$ python3 -q
>>> import numpy as np
>>> np.set_printoptions(precision=2, suppress=True, linewidth=100)
>>> f = np.array([0, 1, 2, 0, 1, 0, 1, 2, 2])
>>> r1 = np.array([2, 0, 2, 1, 2, 2, 0, 2, 1, 1, 0, 2])
>>> E = f[:, None] + r1[None, :]
>>> E
array([[2, 0, 2, 1, 2, 2, 0, 2, 1, 1, 0, 2],
       [3, 1, 3, 2, 3, 3, 1, 3, 2, 2, 1, 3],
       [4, 2, 4, 3, 4, 4, 2, 4, 3, 3, 2, 4],
       [2, 0, 2, 1, 2, 2, 0, 2, 1, 1, 0, 2],
       [3, 1, 3, 2, 3, 3, 1, 3, 2, 2, 1, 3],
       [2, 0, 2, 1, 2, 2, 0, 2, 1, 1, 0, 2],
       [3, 1, 3, 2, 3, 3, 1, 3, 2, 2, 1, 3],
       [4, 2, 4, 3, 4, 4, 2, 4, 3, 3, 2, 4],
       [4, 2, 4, 3, 4, 4, 2, 4, 3, 3, 2, 4]])
>>> Uu, sv, Vh = np.linalg.svd(E)
>>> sv.round(2) + 0
array([26.18,  2.79,  0.  ,  0.  ,  0.  ,  0.  ,  0.  ,  0.  ,  0.  ])
>>> Y = Uu[:, :2] @ np.diag(sv[:2]) @ Vh[:2]
>>> np.linalg.matrix_rank(Y)
np.int64(2)
>>> np.round(np.linalg.norm(E - Y, 2), 2), round(float(sv[2]), 2)
(np.float64(0.0), 0.0)
>>> np.round(E @ np.linalg.pinv(E) @ E, 2) + 0
array([[2., 0., 2., 1., 2., 2., 0., 2., 1., 1., 0., 2.],
       [3., 1., 3., 2., 3., 3., 1., 3., 2., 2., 1., 3.],
       [4., 2., 4., 3., 4., 4., 2., 4., 3., 3., 2., 4.],
       [2., 0., 2., 1., 2., 2., 0., 2., 1., 1., 0., 2.],
       [3., 1., 3., 2., 3., 3., 1., 3., 2., 2., 1., 3.],
       [2., 0., 2., 1., 2., 2., 0., 2., 1., 1., 0., 2.],
       [3., 1., 3., 2., 3., 3., 1., 3., 2., 2., 1., 3.],
       [4., 2., 4., 3., 4., 4., 2., 4., 3., 3., 2., 4.],
       [4., 2., 4., 3., 4., 4., 2., 4., 3., 3., 2., 4.]])
>>> np.unique(E.round(6), axis=0).shape
(3, 12)
>>> np.allclose(E[:-1].T @ np.linalg.lstsq(E[:-1].T, E[-1])[0], E[-1])
True
>>> np.abs(np.diag(np.linalg.qr(E)[1])) > 1e-9
array([ True,  True, False, False, False, False, False, False, False])
>>> W0 = np.array([[2, -6, -2, 0, 0, 0, 0, -2],
...     [-7, 0, 0, 0, 0, -6, 0, 0],
...     [-4, -2, 0, 0, 0, 0, 0, 3],
...     [0, 0, 0, 1, 0, 0, 0, 0],
...     [0, 0, 9, 0, 3, 0, 0, 0],
...     [-1, -1, 1, -3, 0, 0, 0, 0]])
>>> round(float(np.linalg.norm(W0, 2) / np.linalg.norm(W0)), 2)
0.63
>>> np.linalg.cond(W0) > 100
np.False_
>>> [round(float(x), 2) for x in np.linalg.svd(W0, compute_uv=False)[:3]]
[10.21, 9.66, 6.37]
>>> arr = np.loadtxt("w.csv", delimiter=",")
>>> arr.round(2) + 0
array([[ 0.04,  0.07, -0.07,  0.1 ,  0.04,  0.01,  0.04, -0.07, -0.04,  0.01,  0.1 ],
       [ 0.07,  0.12, -0.12,  0.17,  0.07,  0.02,  0.07, -0.12, -0.07,  0.02,  0.17],
       [-0.07, -0.12,  0.12, -0.17, -0.07, -0.02, -0.07,  0.12,  0.07, -0.02, -0.17],
       [ 0.1 ,  0.17, -0.17,  0.23,  0.1 ,  0.03,  0.1 , -0.17, -0.1 ,  0.03,  0.23],
       [ 0.04,  0.07, -0.07,  0.1 ,  0.04,  0.01,  0.04, -0.07, -0.04,  0.01,  0.1 ],
       [ 0.01,  0.02, -0.02,  0.03,  0.01,  0.  ,  0.01, -0.02, -0.01,  0.  ,  0.03],
       [ 0.04,  0.07, -0.07,  0.1 ,  0.04,  0.01,  0.04, -0.07, -0.04,  0.01,  0.1 ],
       [-0.07, -0.12,  0.12, -0.17, -0.07, -0.02, -0.07,  0.12,  0.07, -0.02, -0.17],
       [-0.04, -0.07,  0.07, -0.1 , -0.04, -0.01, -0.04,  0.07,  0.04, -0.01, -0.1 ],
       [ 0.01,  0.02, -0.02,  0.03,  0.01,  0.  ,  0.01, -0.02, -0.01,  0.  ,  0.03],
       [ 0.1 ,  0.17, -0.17,  0.23,  0.1 ,  0.03,  0.1 , -0.17, -0.1 ,  0.03,  0.23]])
>>> # a projection of rank 1
>>> Y = np.array([[0, 2, 0],
...     [1, -1, -1],
...     [1, 0, -1],
...     [-1, 0, 1],
...     [2, 1, -1],
...     [-2, 1, 0],
...     [1, 1, 1],
...     [0, 2, -1],
...     [1, 0, 0],
...     [1, -1, 2],
...     [-1, 0, 1]])
>>> np.linalg.matrix_rank(arr @ Y)
np.int64(1)
>>> np.linalg.matrix_rank(np.vstack([arr, Y.T]))
np.int64(4)
>>> Y.T @ arr.T
array([[-0.13, -0.21,  0.21, -0.3 , -0.13, -0.04, -0.13,  0.21,  0.13, -0.04, -0.3 ],
       [-0.04, -0.07,  0.07, -0.1 , -0.04, -0.01, -0.04,  0.07,  0.04, -0.01, -0.1 ],
       [ 0.3 ,  0.5 , -0.5 ,  0.7 ,  0.3 ,  0.1 ,  0.3 , -0.5 , -0.3 ,  0.1 ,  0.7 ]])
>>> arr @ Y
array([[-0.13, -0.04,  0.3 ],
       [-0.21, -0.07,  0.5 ],
       [ 0.21,  0.07, -0.5 ],
       [-0.3 , -0.1 ,  0.7 ],
       [-0.13, -0.04,  0.3 ],
       [-0.04, -0.01,  0.1 ],
       [-0.13, -0.04,  0.3 ],
       [ 0.21,  0.07, -0.5 ],
       [ 0.13,  0.04, -0.3 ],
       [-0.04, -0.01,  0.1 ],
       [-0.3 , -0.1 ,  0.7 ]])
>>> np.einsum("ik,kj->ij", arr, Y)
array([[-0.13, -0.04,  0.3 ],
       [-0.21, -0.07,  0.5 ],
       [ 0.21,  0.07, -0.5 ],
       [-0.3 , -0.1 ,  0.7 ],
       [-0.13, -0.04,  0.3 ],
       [-0.04, -0.01,  0.1 ],
       [-0.13, -0.04,  0.3 ],
       [ 0.21,  0.07, -0.5 ],
       [ 0.13,  0.04, -0.3 ],
       [-0.04, -0.01,  0.1 ],
       [-0.3 , -0.1 ,  0.7 ]])
>>> G = arr.T @ arr
>>> np.allclose(G, G.T)
True
>>> np.round(np.linalg.svd(arr, compute_uv=False) ** 2, 2) + 0
array([1., 0., 0., 0., 0., 0., 0., 0., 0., 0., 0.])
>>> G.round(2) + 0
array([[ 0.04,  0.07, -0.07,  0.1 ,  0.04,  0.01,  0.04, -0.07, -0.04,  0.01,  0.1 ],
       [ 0.07,  0.12, -0.12,  0.17,  0.07,  0.02,  0.07, -0.12, -0.07,  0.02,  0.17],
       [-0.07, -0.12,  0.12, -0.17, -0.07, -0.02, -0.07,  0.12,  0.07, -0.02, -0.17],
       [ 0.1 ,  0.17, -0.17,  0.23,  0.1 ,  0.03,  0.1 , -0.17, -0.1 ,  0.03,  0.23],
       [ 0.04,  0.07, -0.07,  0.1 ,  0.04,  0.01,  0.04, -0.07, -0.04,  0.01,  0.1 ],
       [ 0.01,  0.02, -0.02,  0.03,  0.01,  0.  ,  0.01, -0.02, -0.01,  0.  ,  0.03],
       [ 0.04,  0.07, -0.07,  0.1 ,  0.04,  0.01,  0.04, -0.07, -0.04,  0.01,  0.1 ],
       [-0.07, -0.12,  0.12, -0.17, -0.07, -0.02, -0.07,  0.12,  0.07, -0.02, -0.17],
       [-0.04, -0.07,  0.07, -0.1 , -0.04, -0.01, -0.04,  0.07,  0.04, -0.01, -0.1 ],
       [ 0.01,  0.02, -0.02,  0.03,  0.01,  0.  ,  0.01, -0.02, -0.01,  0.  ,  0.03],
       [ 0.1 ,  0.17, -0.17,  0.23,  0.1 ,  0.03,  0.1 , -0.17, -0.1 ,  0.03,  0.23]])
>>> (arr @ arr.T).shape
(11, 11)
>>> np.round(np.diag(G), 2) + 0
array([0.04, 0.12, 0.12, 0.23, 0.04, 0.  , 0.04, 0.12, 0.04, 0.  , 0.23])
>>> rank = np.linalg.matrix_rank(E)
>>> rank
np.int64(2)
>>> N = np.linalg.svd(E)[2][rank:].T
>>> [int(np.linalg.matrix_rank(E[:, :j + 1])) for j in range(12)]
[1, 2, 2, 2, 2, 2, 2, 2, 2, 2, 2, 2]
>>> [int(np.linalg.matrix_rank(np.delete(E, i, axis=0))) for i in range(9)]
[2, 2, 2, 2, 2, 2, 2, 2, 2]
>>> N.shape
(12, 10)
>>> rng = np.random.default_rng(27)
>>> idx = rng.permutation(11)
>>> idx
array([ 9,  0,  1,  5,  8,  6,  2, 10,  3,  4,  7])
>>> Y = arr[idx][:, idx]
>>> np.trace(Y)
np.float64(1.0)
>>> np.allclose(Y, arr)
False
>>> f = np.array([-2, 6])
>>> np.polyval(f, arr[10])
array([5.8 , 5.67, 6.33, 5.54, 5.8 , 5.93, 5.8 , 6.33, 6.2 , 5.93, 5.54])
>>> np.convolve(arr[10], f)
array([-0.2 ,  0.27,  1.33, -1.46,  1.19,  0.53,  0.  ,  0.93, -0.8 , -0.66, -0.27,  1.39])
>>> np.round(np.correlate(arr[10], arr[8], "full"), 2) + 0
array([-0.01, -0.02,  0.02, -0.01, -0.01, -0.02,  0.01,  0.  ,  0.01,  0.01, -0.1 ,  0.01,  0.01,
        0.  ,  0.01, -0.02, -0.01, -0.01,  0.02, -0.02, -0.01])
>>> K = np.loadtxt("case10.csv", delimiter=",")
>>> K
array([[ 3.86, -2.9 , -0.63,  0.54,  0.34],
       [-2.9 ,  4.22, -0.65,  0.36, -0.41],
       [-0.63, -0.65, -0.14,  2.51, -1.35],
       [ 0.54,  0.36,  2.51, -7.54,  2.11],
       [ 0.34, -0.41, -1.35,  2.11,  0.6 ]])
>>> # equal to its transpose
>>> rank = np.linalg.matrix_rank(K)
>>> rank
np.int64(4)
>>> N = np.linalg.svd(K)[2][rank:].T
>>> [int(np.linalg.matrix_rank(K[:i])) for i in range(1, len(K) + 1)]
[1, 2, 3, 4, 4]
>>> N @ N.T
array([[0.07, 0.08, 0.19, 0.1 , 0.1 ],
       [0.08, 0.09, 0.22, 0.11, 0.11],
       [0.19, 0.22, 0.56, 0.29, 0.28],
       [0.1 , 0.11, 0.29, 0.15, 0.14],
       [0.1 , 0.11, 0.28, 0.14, 0.14]])
>>> np.round(K @ N, 2) + 0
array([[0.],
       [0.],
       [0.],
       [0.],
       [0.]])
>>> [int(np.linalg.matrix_rank(K[:, :j + 1])) for j in range(5)]
[1, 2, 3, 4, 4]
>>> np.round(np.linalg.norm(K, 2) / np.linalg.norm(K), 2)
np.float64(0.77)
>>> np.linalg.matrix_rank(K, rtol=0.1)
np.int64(4)
>>> X = np.loadtxt("arr.csv", delimiter=",")
>>> X
array([[  0.9,  -0.1,  -0.5,  10. ],
       [ -0.8,  -0.4,  -0.9, -38. ],
       [ -1. ,   0.9,   1.1,  -8. ],
       [  1.7,  -0.7,   1.2,  10. ],
       [ -0.1,  -0.7,  -0.6,   2. ],
       [  0.1,  -0.1,   1. , -24. ],
       [ -0.7,  -1.4,  -1.3,   0. ],
       [ -0.4,   2. ,   1.6,   0. ],
       [ -0.9,  -1.1,   0.3,  16. ],
       [ -0.9,   1.7,   1.2,   6. ],
       [ -0.1,   1.9,  -0.4,  -8. ],
       [  1.4,   1.5,  -0.1,  40. ],
       [ -2.9,   0.9,  -1.3,  24. ],
       [ -0.4,  -1.5,  -1.2,   8. ]])
>>> np.argsort(-np.linalg.norm(X, axis=0).round(6), kind="stable")[:3]
array([3, 1, 0])
>>> np.linalg.cond(X) > 100
np.False_
>>> th = rng.uniform(0, 2 * np.pi, 43)
>>> O, _ = np.linalg.qr(np.array([[0.5, 0.0],
...     [-1.4, 0.4],
...     [0.6, 0.9],
...     [-1.3, 2.0],
...     [0.8, 0.8],
...     [0.1, -0.8],
...     [0.4, 0.7],
...     [-0.8, -0.4],
...     [-0.2, -0.3],
...     [0.5, 1.1],
...     [-0.4, 1.0],
...     [1.4, -0.8],
...     [0.9, 0.0]]))
>>> data = 5 * np.c_[np.cos(th), np.sin(th)] @ O.T
>>> data
array([[-0.47,  0.69, -1.97, -1.9 , -2.  ,  1.16, -1.47,  1.38,  0.66, -2.19, -1.19, -0.07, -0.85],
       [ 0.01, -0.67, -1.41, -3.21, -1.25,  1.27, -1.1 ,  0.61,  0.47, -1.73, -1.6 ,  1.31,  0.02],
       [-0.71,  2.21, -0.33,  2.99, -0.67, -0.6 , -0.17,  0.9 ,  0.11, -0.08,  1.14, -2.44, -1.27],
       [ 0.56, -1.95, -0.17, -3.34,  0.15,  0.86, -0.21, -0.52,  0.06, -0.47, -1.39,  2.33,  1.01],
       [-0.55,  0.93, -2.  , -1.58, -2.07,  1.09, -1.49,  1.47,  0.67, -2.19, -1.06, -0.33, -0.98],
       [-0.37,  1.53,  0.7 ,  3.49,  0.43, -1.09,  0.59,  0.08, -0.23,  1.03,  1.56, -2.04, -0.66],
       [-0.58,  1.98,  0.12,  3.32, -0.2 , -0.84,  0.17,  0.56, -0.04,  0.42,  1.37, -2.34, -1.04],
       [ 0.06, -0.79, -1.33, -3.28, -1.15,  1.26, -1.04,  0.53,  0.44, -1.66, -1.61,  1.42,  0.11],
       [ 0.34, -1.48, -0.76, -3.49, -0.49,  1.11, -0.64, -0.03,  0.25, -1.09, -1.57,  2.  ,  0.61],
       [ 0.2 ,  0.1 ,  1.72,  2.77,  1.64, -1.28,  1.31, -0.98, -0.57,  2.01,  1.49, -0.76,  0.36],
       [-0.12, -0.32, -1.62, -2.96, -1.5 ,  1.29, -1.24,  0.85,  0.54, -1.92, -1.54,  0.97, -0.22],
       [ 0.01,  0.62,  1.45,  3.18,  1.29, -1.28,  1.12, -0.65, -0.48,  1.76,  1.59, -1.26,  0.01],
       [ 0.73, -2.25,  0.43, -2.9 ,  0.77,  0.55,  0.23, -0.97, -0.14,  0.18, -1.09,  2.45,  1.31],
       [ 0.68, -1.37,  2.  ,  0.87,  2.14, -0.92,  1.46, -1.61, -0.67,  2.12,  0.77,  0.85,  1.22],
       [-0.53,  1.88,  0.27,  3.39, -0.04, -0.91,  0.28,  0.44, -0.09,  0.58,  1.43, -2.28, -0.95],
       [-0.86,  2.29, -1.31,  1.64, -1.62,  0.07, -0.9 ,  1.5 ,  0.44, -1.19,  0.39, -2.17, -1.55],
       [ 0.29, -1.35, -0.88, -3.48, -0.63,  1.15, -0.72,  0.08,  0.29, -1.21, -1.59,  1.9 ,  0.52],
       [ 0.11,  0.35,  1.6 ,  2.98,  1.48, -1.29,  1.23, -0.83, -0.53,  1.91,  1.55, -1.  ,  0.2 ],
       [ 0.8 , -1.86,  1.84, -0.13,  2.07, -0.62,  1.33, -1.68, -0.61,  1.88,  0.34,  1.47,  1.45],
       [-0.78,  1.76, -1.89, -0.09, -2.1 ,  0.69, -1.37,  1.67,  0.63, -1.95, -0.44, -1.34, -1.41],
       [-0.51,  1.84,  0.34,  3.41,  0.03, -0.94,  0.33,  0.39, -0.11,  0.65,  1.45, -2.26, -0.91],
       [-0.78,  2.31, -0.66,  2.65, -1.  , -0.4 , -0.41,  1.13,  0.22, -0.44,  0.93, -2.43, -1.41],
       [-0.85,  2.33, -1.15,  1.93, -1.48, -0.06, -0.78,  1.42,  0.38, -1.01,  0.54, -2.27, -1.53],
       [ 0.68, -2.17,  0.24, -3.07,  0.57,  0.65,  0.09, -0.83, -0.08, -0.03, -1.19,  2.43,  1.23],
       [ 0.31, -1.4 , -0.84, -3.48, -0.58,  1.13, -0.69,  0.04,  0.28, -1.16, -1.59,  1.94,  0.56],
       [-0.55,  1.92,  0.21,  3.36, -0.1 , -0.88,  0.24,  0.49, -0.07,  0.52,  1.41, -2.31, -0.99],
       [-0.86,  2.25, -1.42,  1.4 , -1.72,  0.17, -0.99,  1.55,  0.47, -1.33,  0.27, -2.08, -1.56],
       [-0.34,  1.47,  0.76,  3.49,  0.5 , -1.11,  0.64,  0.02, -0.25,  1.09,  1.57, -1.99, -0.61],
       [-0.35,  0.34, -1.89, -2.33, -1.87,  1.23, -1.42,  1.22,  0.63, -2.14, -1.34,  0.31, -0.64],
       [-0.82,  1.96, -1.78,  0.39, -2.02,  0.54, -1.27,  1.67,  0.59, -1.79, -0.22, -1.61, -1.48],
       [ 0.77, -2.3 ,  0.59, -2.72,  0.94,  0.44,  0.36, -1.08, -0.2 ,  0.37, -0.98,  2.44,  1.38],
       [ 0.02, -0.69, -1.4 , -3.22, -1.24,  1.27, -1.09,  0.6 ,  0.47, -1.72, -1.6 ,  1.32,  0.03],
       [ 0.86, -2.16,  1.57, -1.03,  1.86, -0.31,  1.11, -1.61, -0.52,  1.52, -0.09,  1.92,  1.55],
       [-0.84,  2.34, -1.06,  2.08, -1.4 , -0.12, -0.71,  1.37,  0.35, -0.91,  0.62, -2.32, -1.52],
       [-0.83,  2.34, -0.95,  2.27, -1.28, -0.21, -0.62,  1.3 ,  0.32, -0.77,  0.72, -2.36, -1.49],
       [ 0.56, -1.95, -0.17, -3.34,  0.14,  0.87, -0.21, -0.52,  0.06, -0.48, -1.39,  2.33,  1.01],
       [ 0.68, -1.37,  2.  ,  0.87,  2.14, -0.92,  1.46, -1.61, -0.67,  2.13,  0.77,  0.84,  1.22],
       [ 0.11, -0.93, -1.24, -3.34, -1.04,  1.24, -0.98,  0.43,  0.41, -1.57, -1.62,  1.54,  0.2 ],
       [-0.01,  0.67,  1.42,  3.21,  1.25, -1.27,  1.1 , -0.62, -0.47,  1.74,  1.6 , -1.3 , -0.02],
       [-0.26,  1.29,  0.94,  3.47,  0.7 , -1.17,  0.77, -0.14, -0.31,  1.27,  1.6 , -1.85, -0.47],
       [-0.73,  2.24, -0.42,  2.91, -0.76, -0.55, -0.23,  0.96,  0.14, -0.17,  1.09, -2.45, -1.31],
       [ 0.75, -1.65,  1.94,  0.34,  2.12, -0.77,  1.4 , -1.66, -0.65,  2.01,  0.54,  1.19,  1.36],
       [-0.56,  0.99, -2.01, -1.49, -2.09,  1.07, -1.49,  1.49,  0.67, -2.19, -1.03, -0.4 , -1.02]])
>>> # looks like rank 2
>>> np.linalg.matrix_rank(data, rtol=0.1)
np.int64(2)
>>> np.linalg.cond(data) > 100
np.True_
>>> np.argsort(-np.linalg.norm(data, axis=0).round(6), kind="stable")[:3]
array([ 3, 11,  1])
>>> f, r1 = data[23], data[22]
>>> round(f @ f, 2)
np.float64(25.0)
>>> pr = (f @ r1) / (f @ f) * f
>>> r1 - pr
array([-0.25,  0.41, -0.94, -0.78, -0.97,  0.52, -0.7 ,  0.69,  0.31, -1.04, -0.51, -0.13, -0.45])
>>> np.linalg.matrix_rank(np.outer(f, r1))
np.int64(1)
>>> G = np.cov(data, rowvar=False)
>>> G.shape
(13, 13)
>>> np.median(data, axis=0)
array([-0.12,  0.62, -0.33,  0.39, -0.49, -0.06, -0.21,  0.43,  0.11, -0.44,  0.34, -0.4 , -0.22])
>>> np.round(np.linalg.eigvalsh(G)[::-1], 2) + 0
array([15.3 ,  9.87,  0.  ,  0.  ,  0.  ,  0.  ,  0.  ,  0.  ,  0.  ,  0.  ,  0.  ,  0.  ,  0.  ])
>>> np.argwhere(np.triu(np.abs(np.corrcoef(data.T)) > 0.8, 1))
array([[ 0,  1],
       [ 0,  7],
       [ 0, 11],
       [ 0, 12],
       [ 1, 11],
       [ 1, 12],
       [ 2,  4],
       [ 2,  6],
       [ 2,  7],
       [ 2,  8],
       [ 2,  9],
       [ 3,  5],
       [ 3, 10],
       [ 3, 11],
       [ 4,  6],
       [ 4,  7],
       [ 4,  8],
       [ 4,  9],
       [ 5,  6],
       [ 5,  9],
       [ 5, 10],
       [ 6,  7],
       [ 6,  8],
       [ 6,  9],
       [ 7,  8],
       [ 7, 12],
       [ 8,  9],
       [11, 12]])
>>> np.argsort(-data.std(axis=0).round(6), kind="stable")
array([ 3, 11,  1,  9,  4,  2, 10,  7, 12,  6,  5,  0,  8])
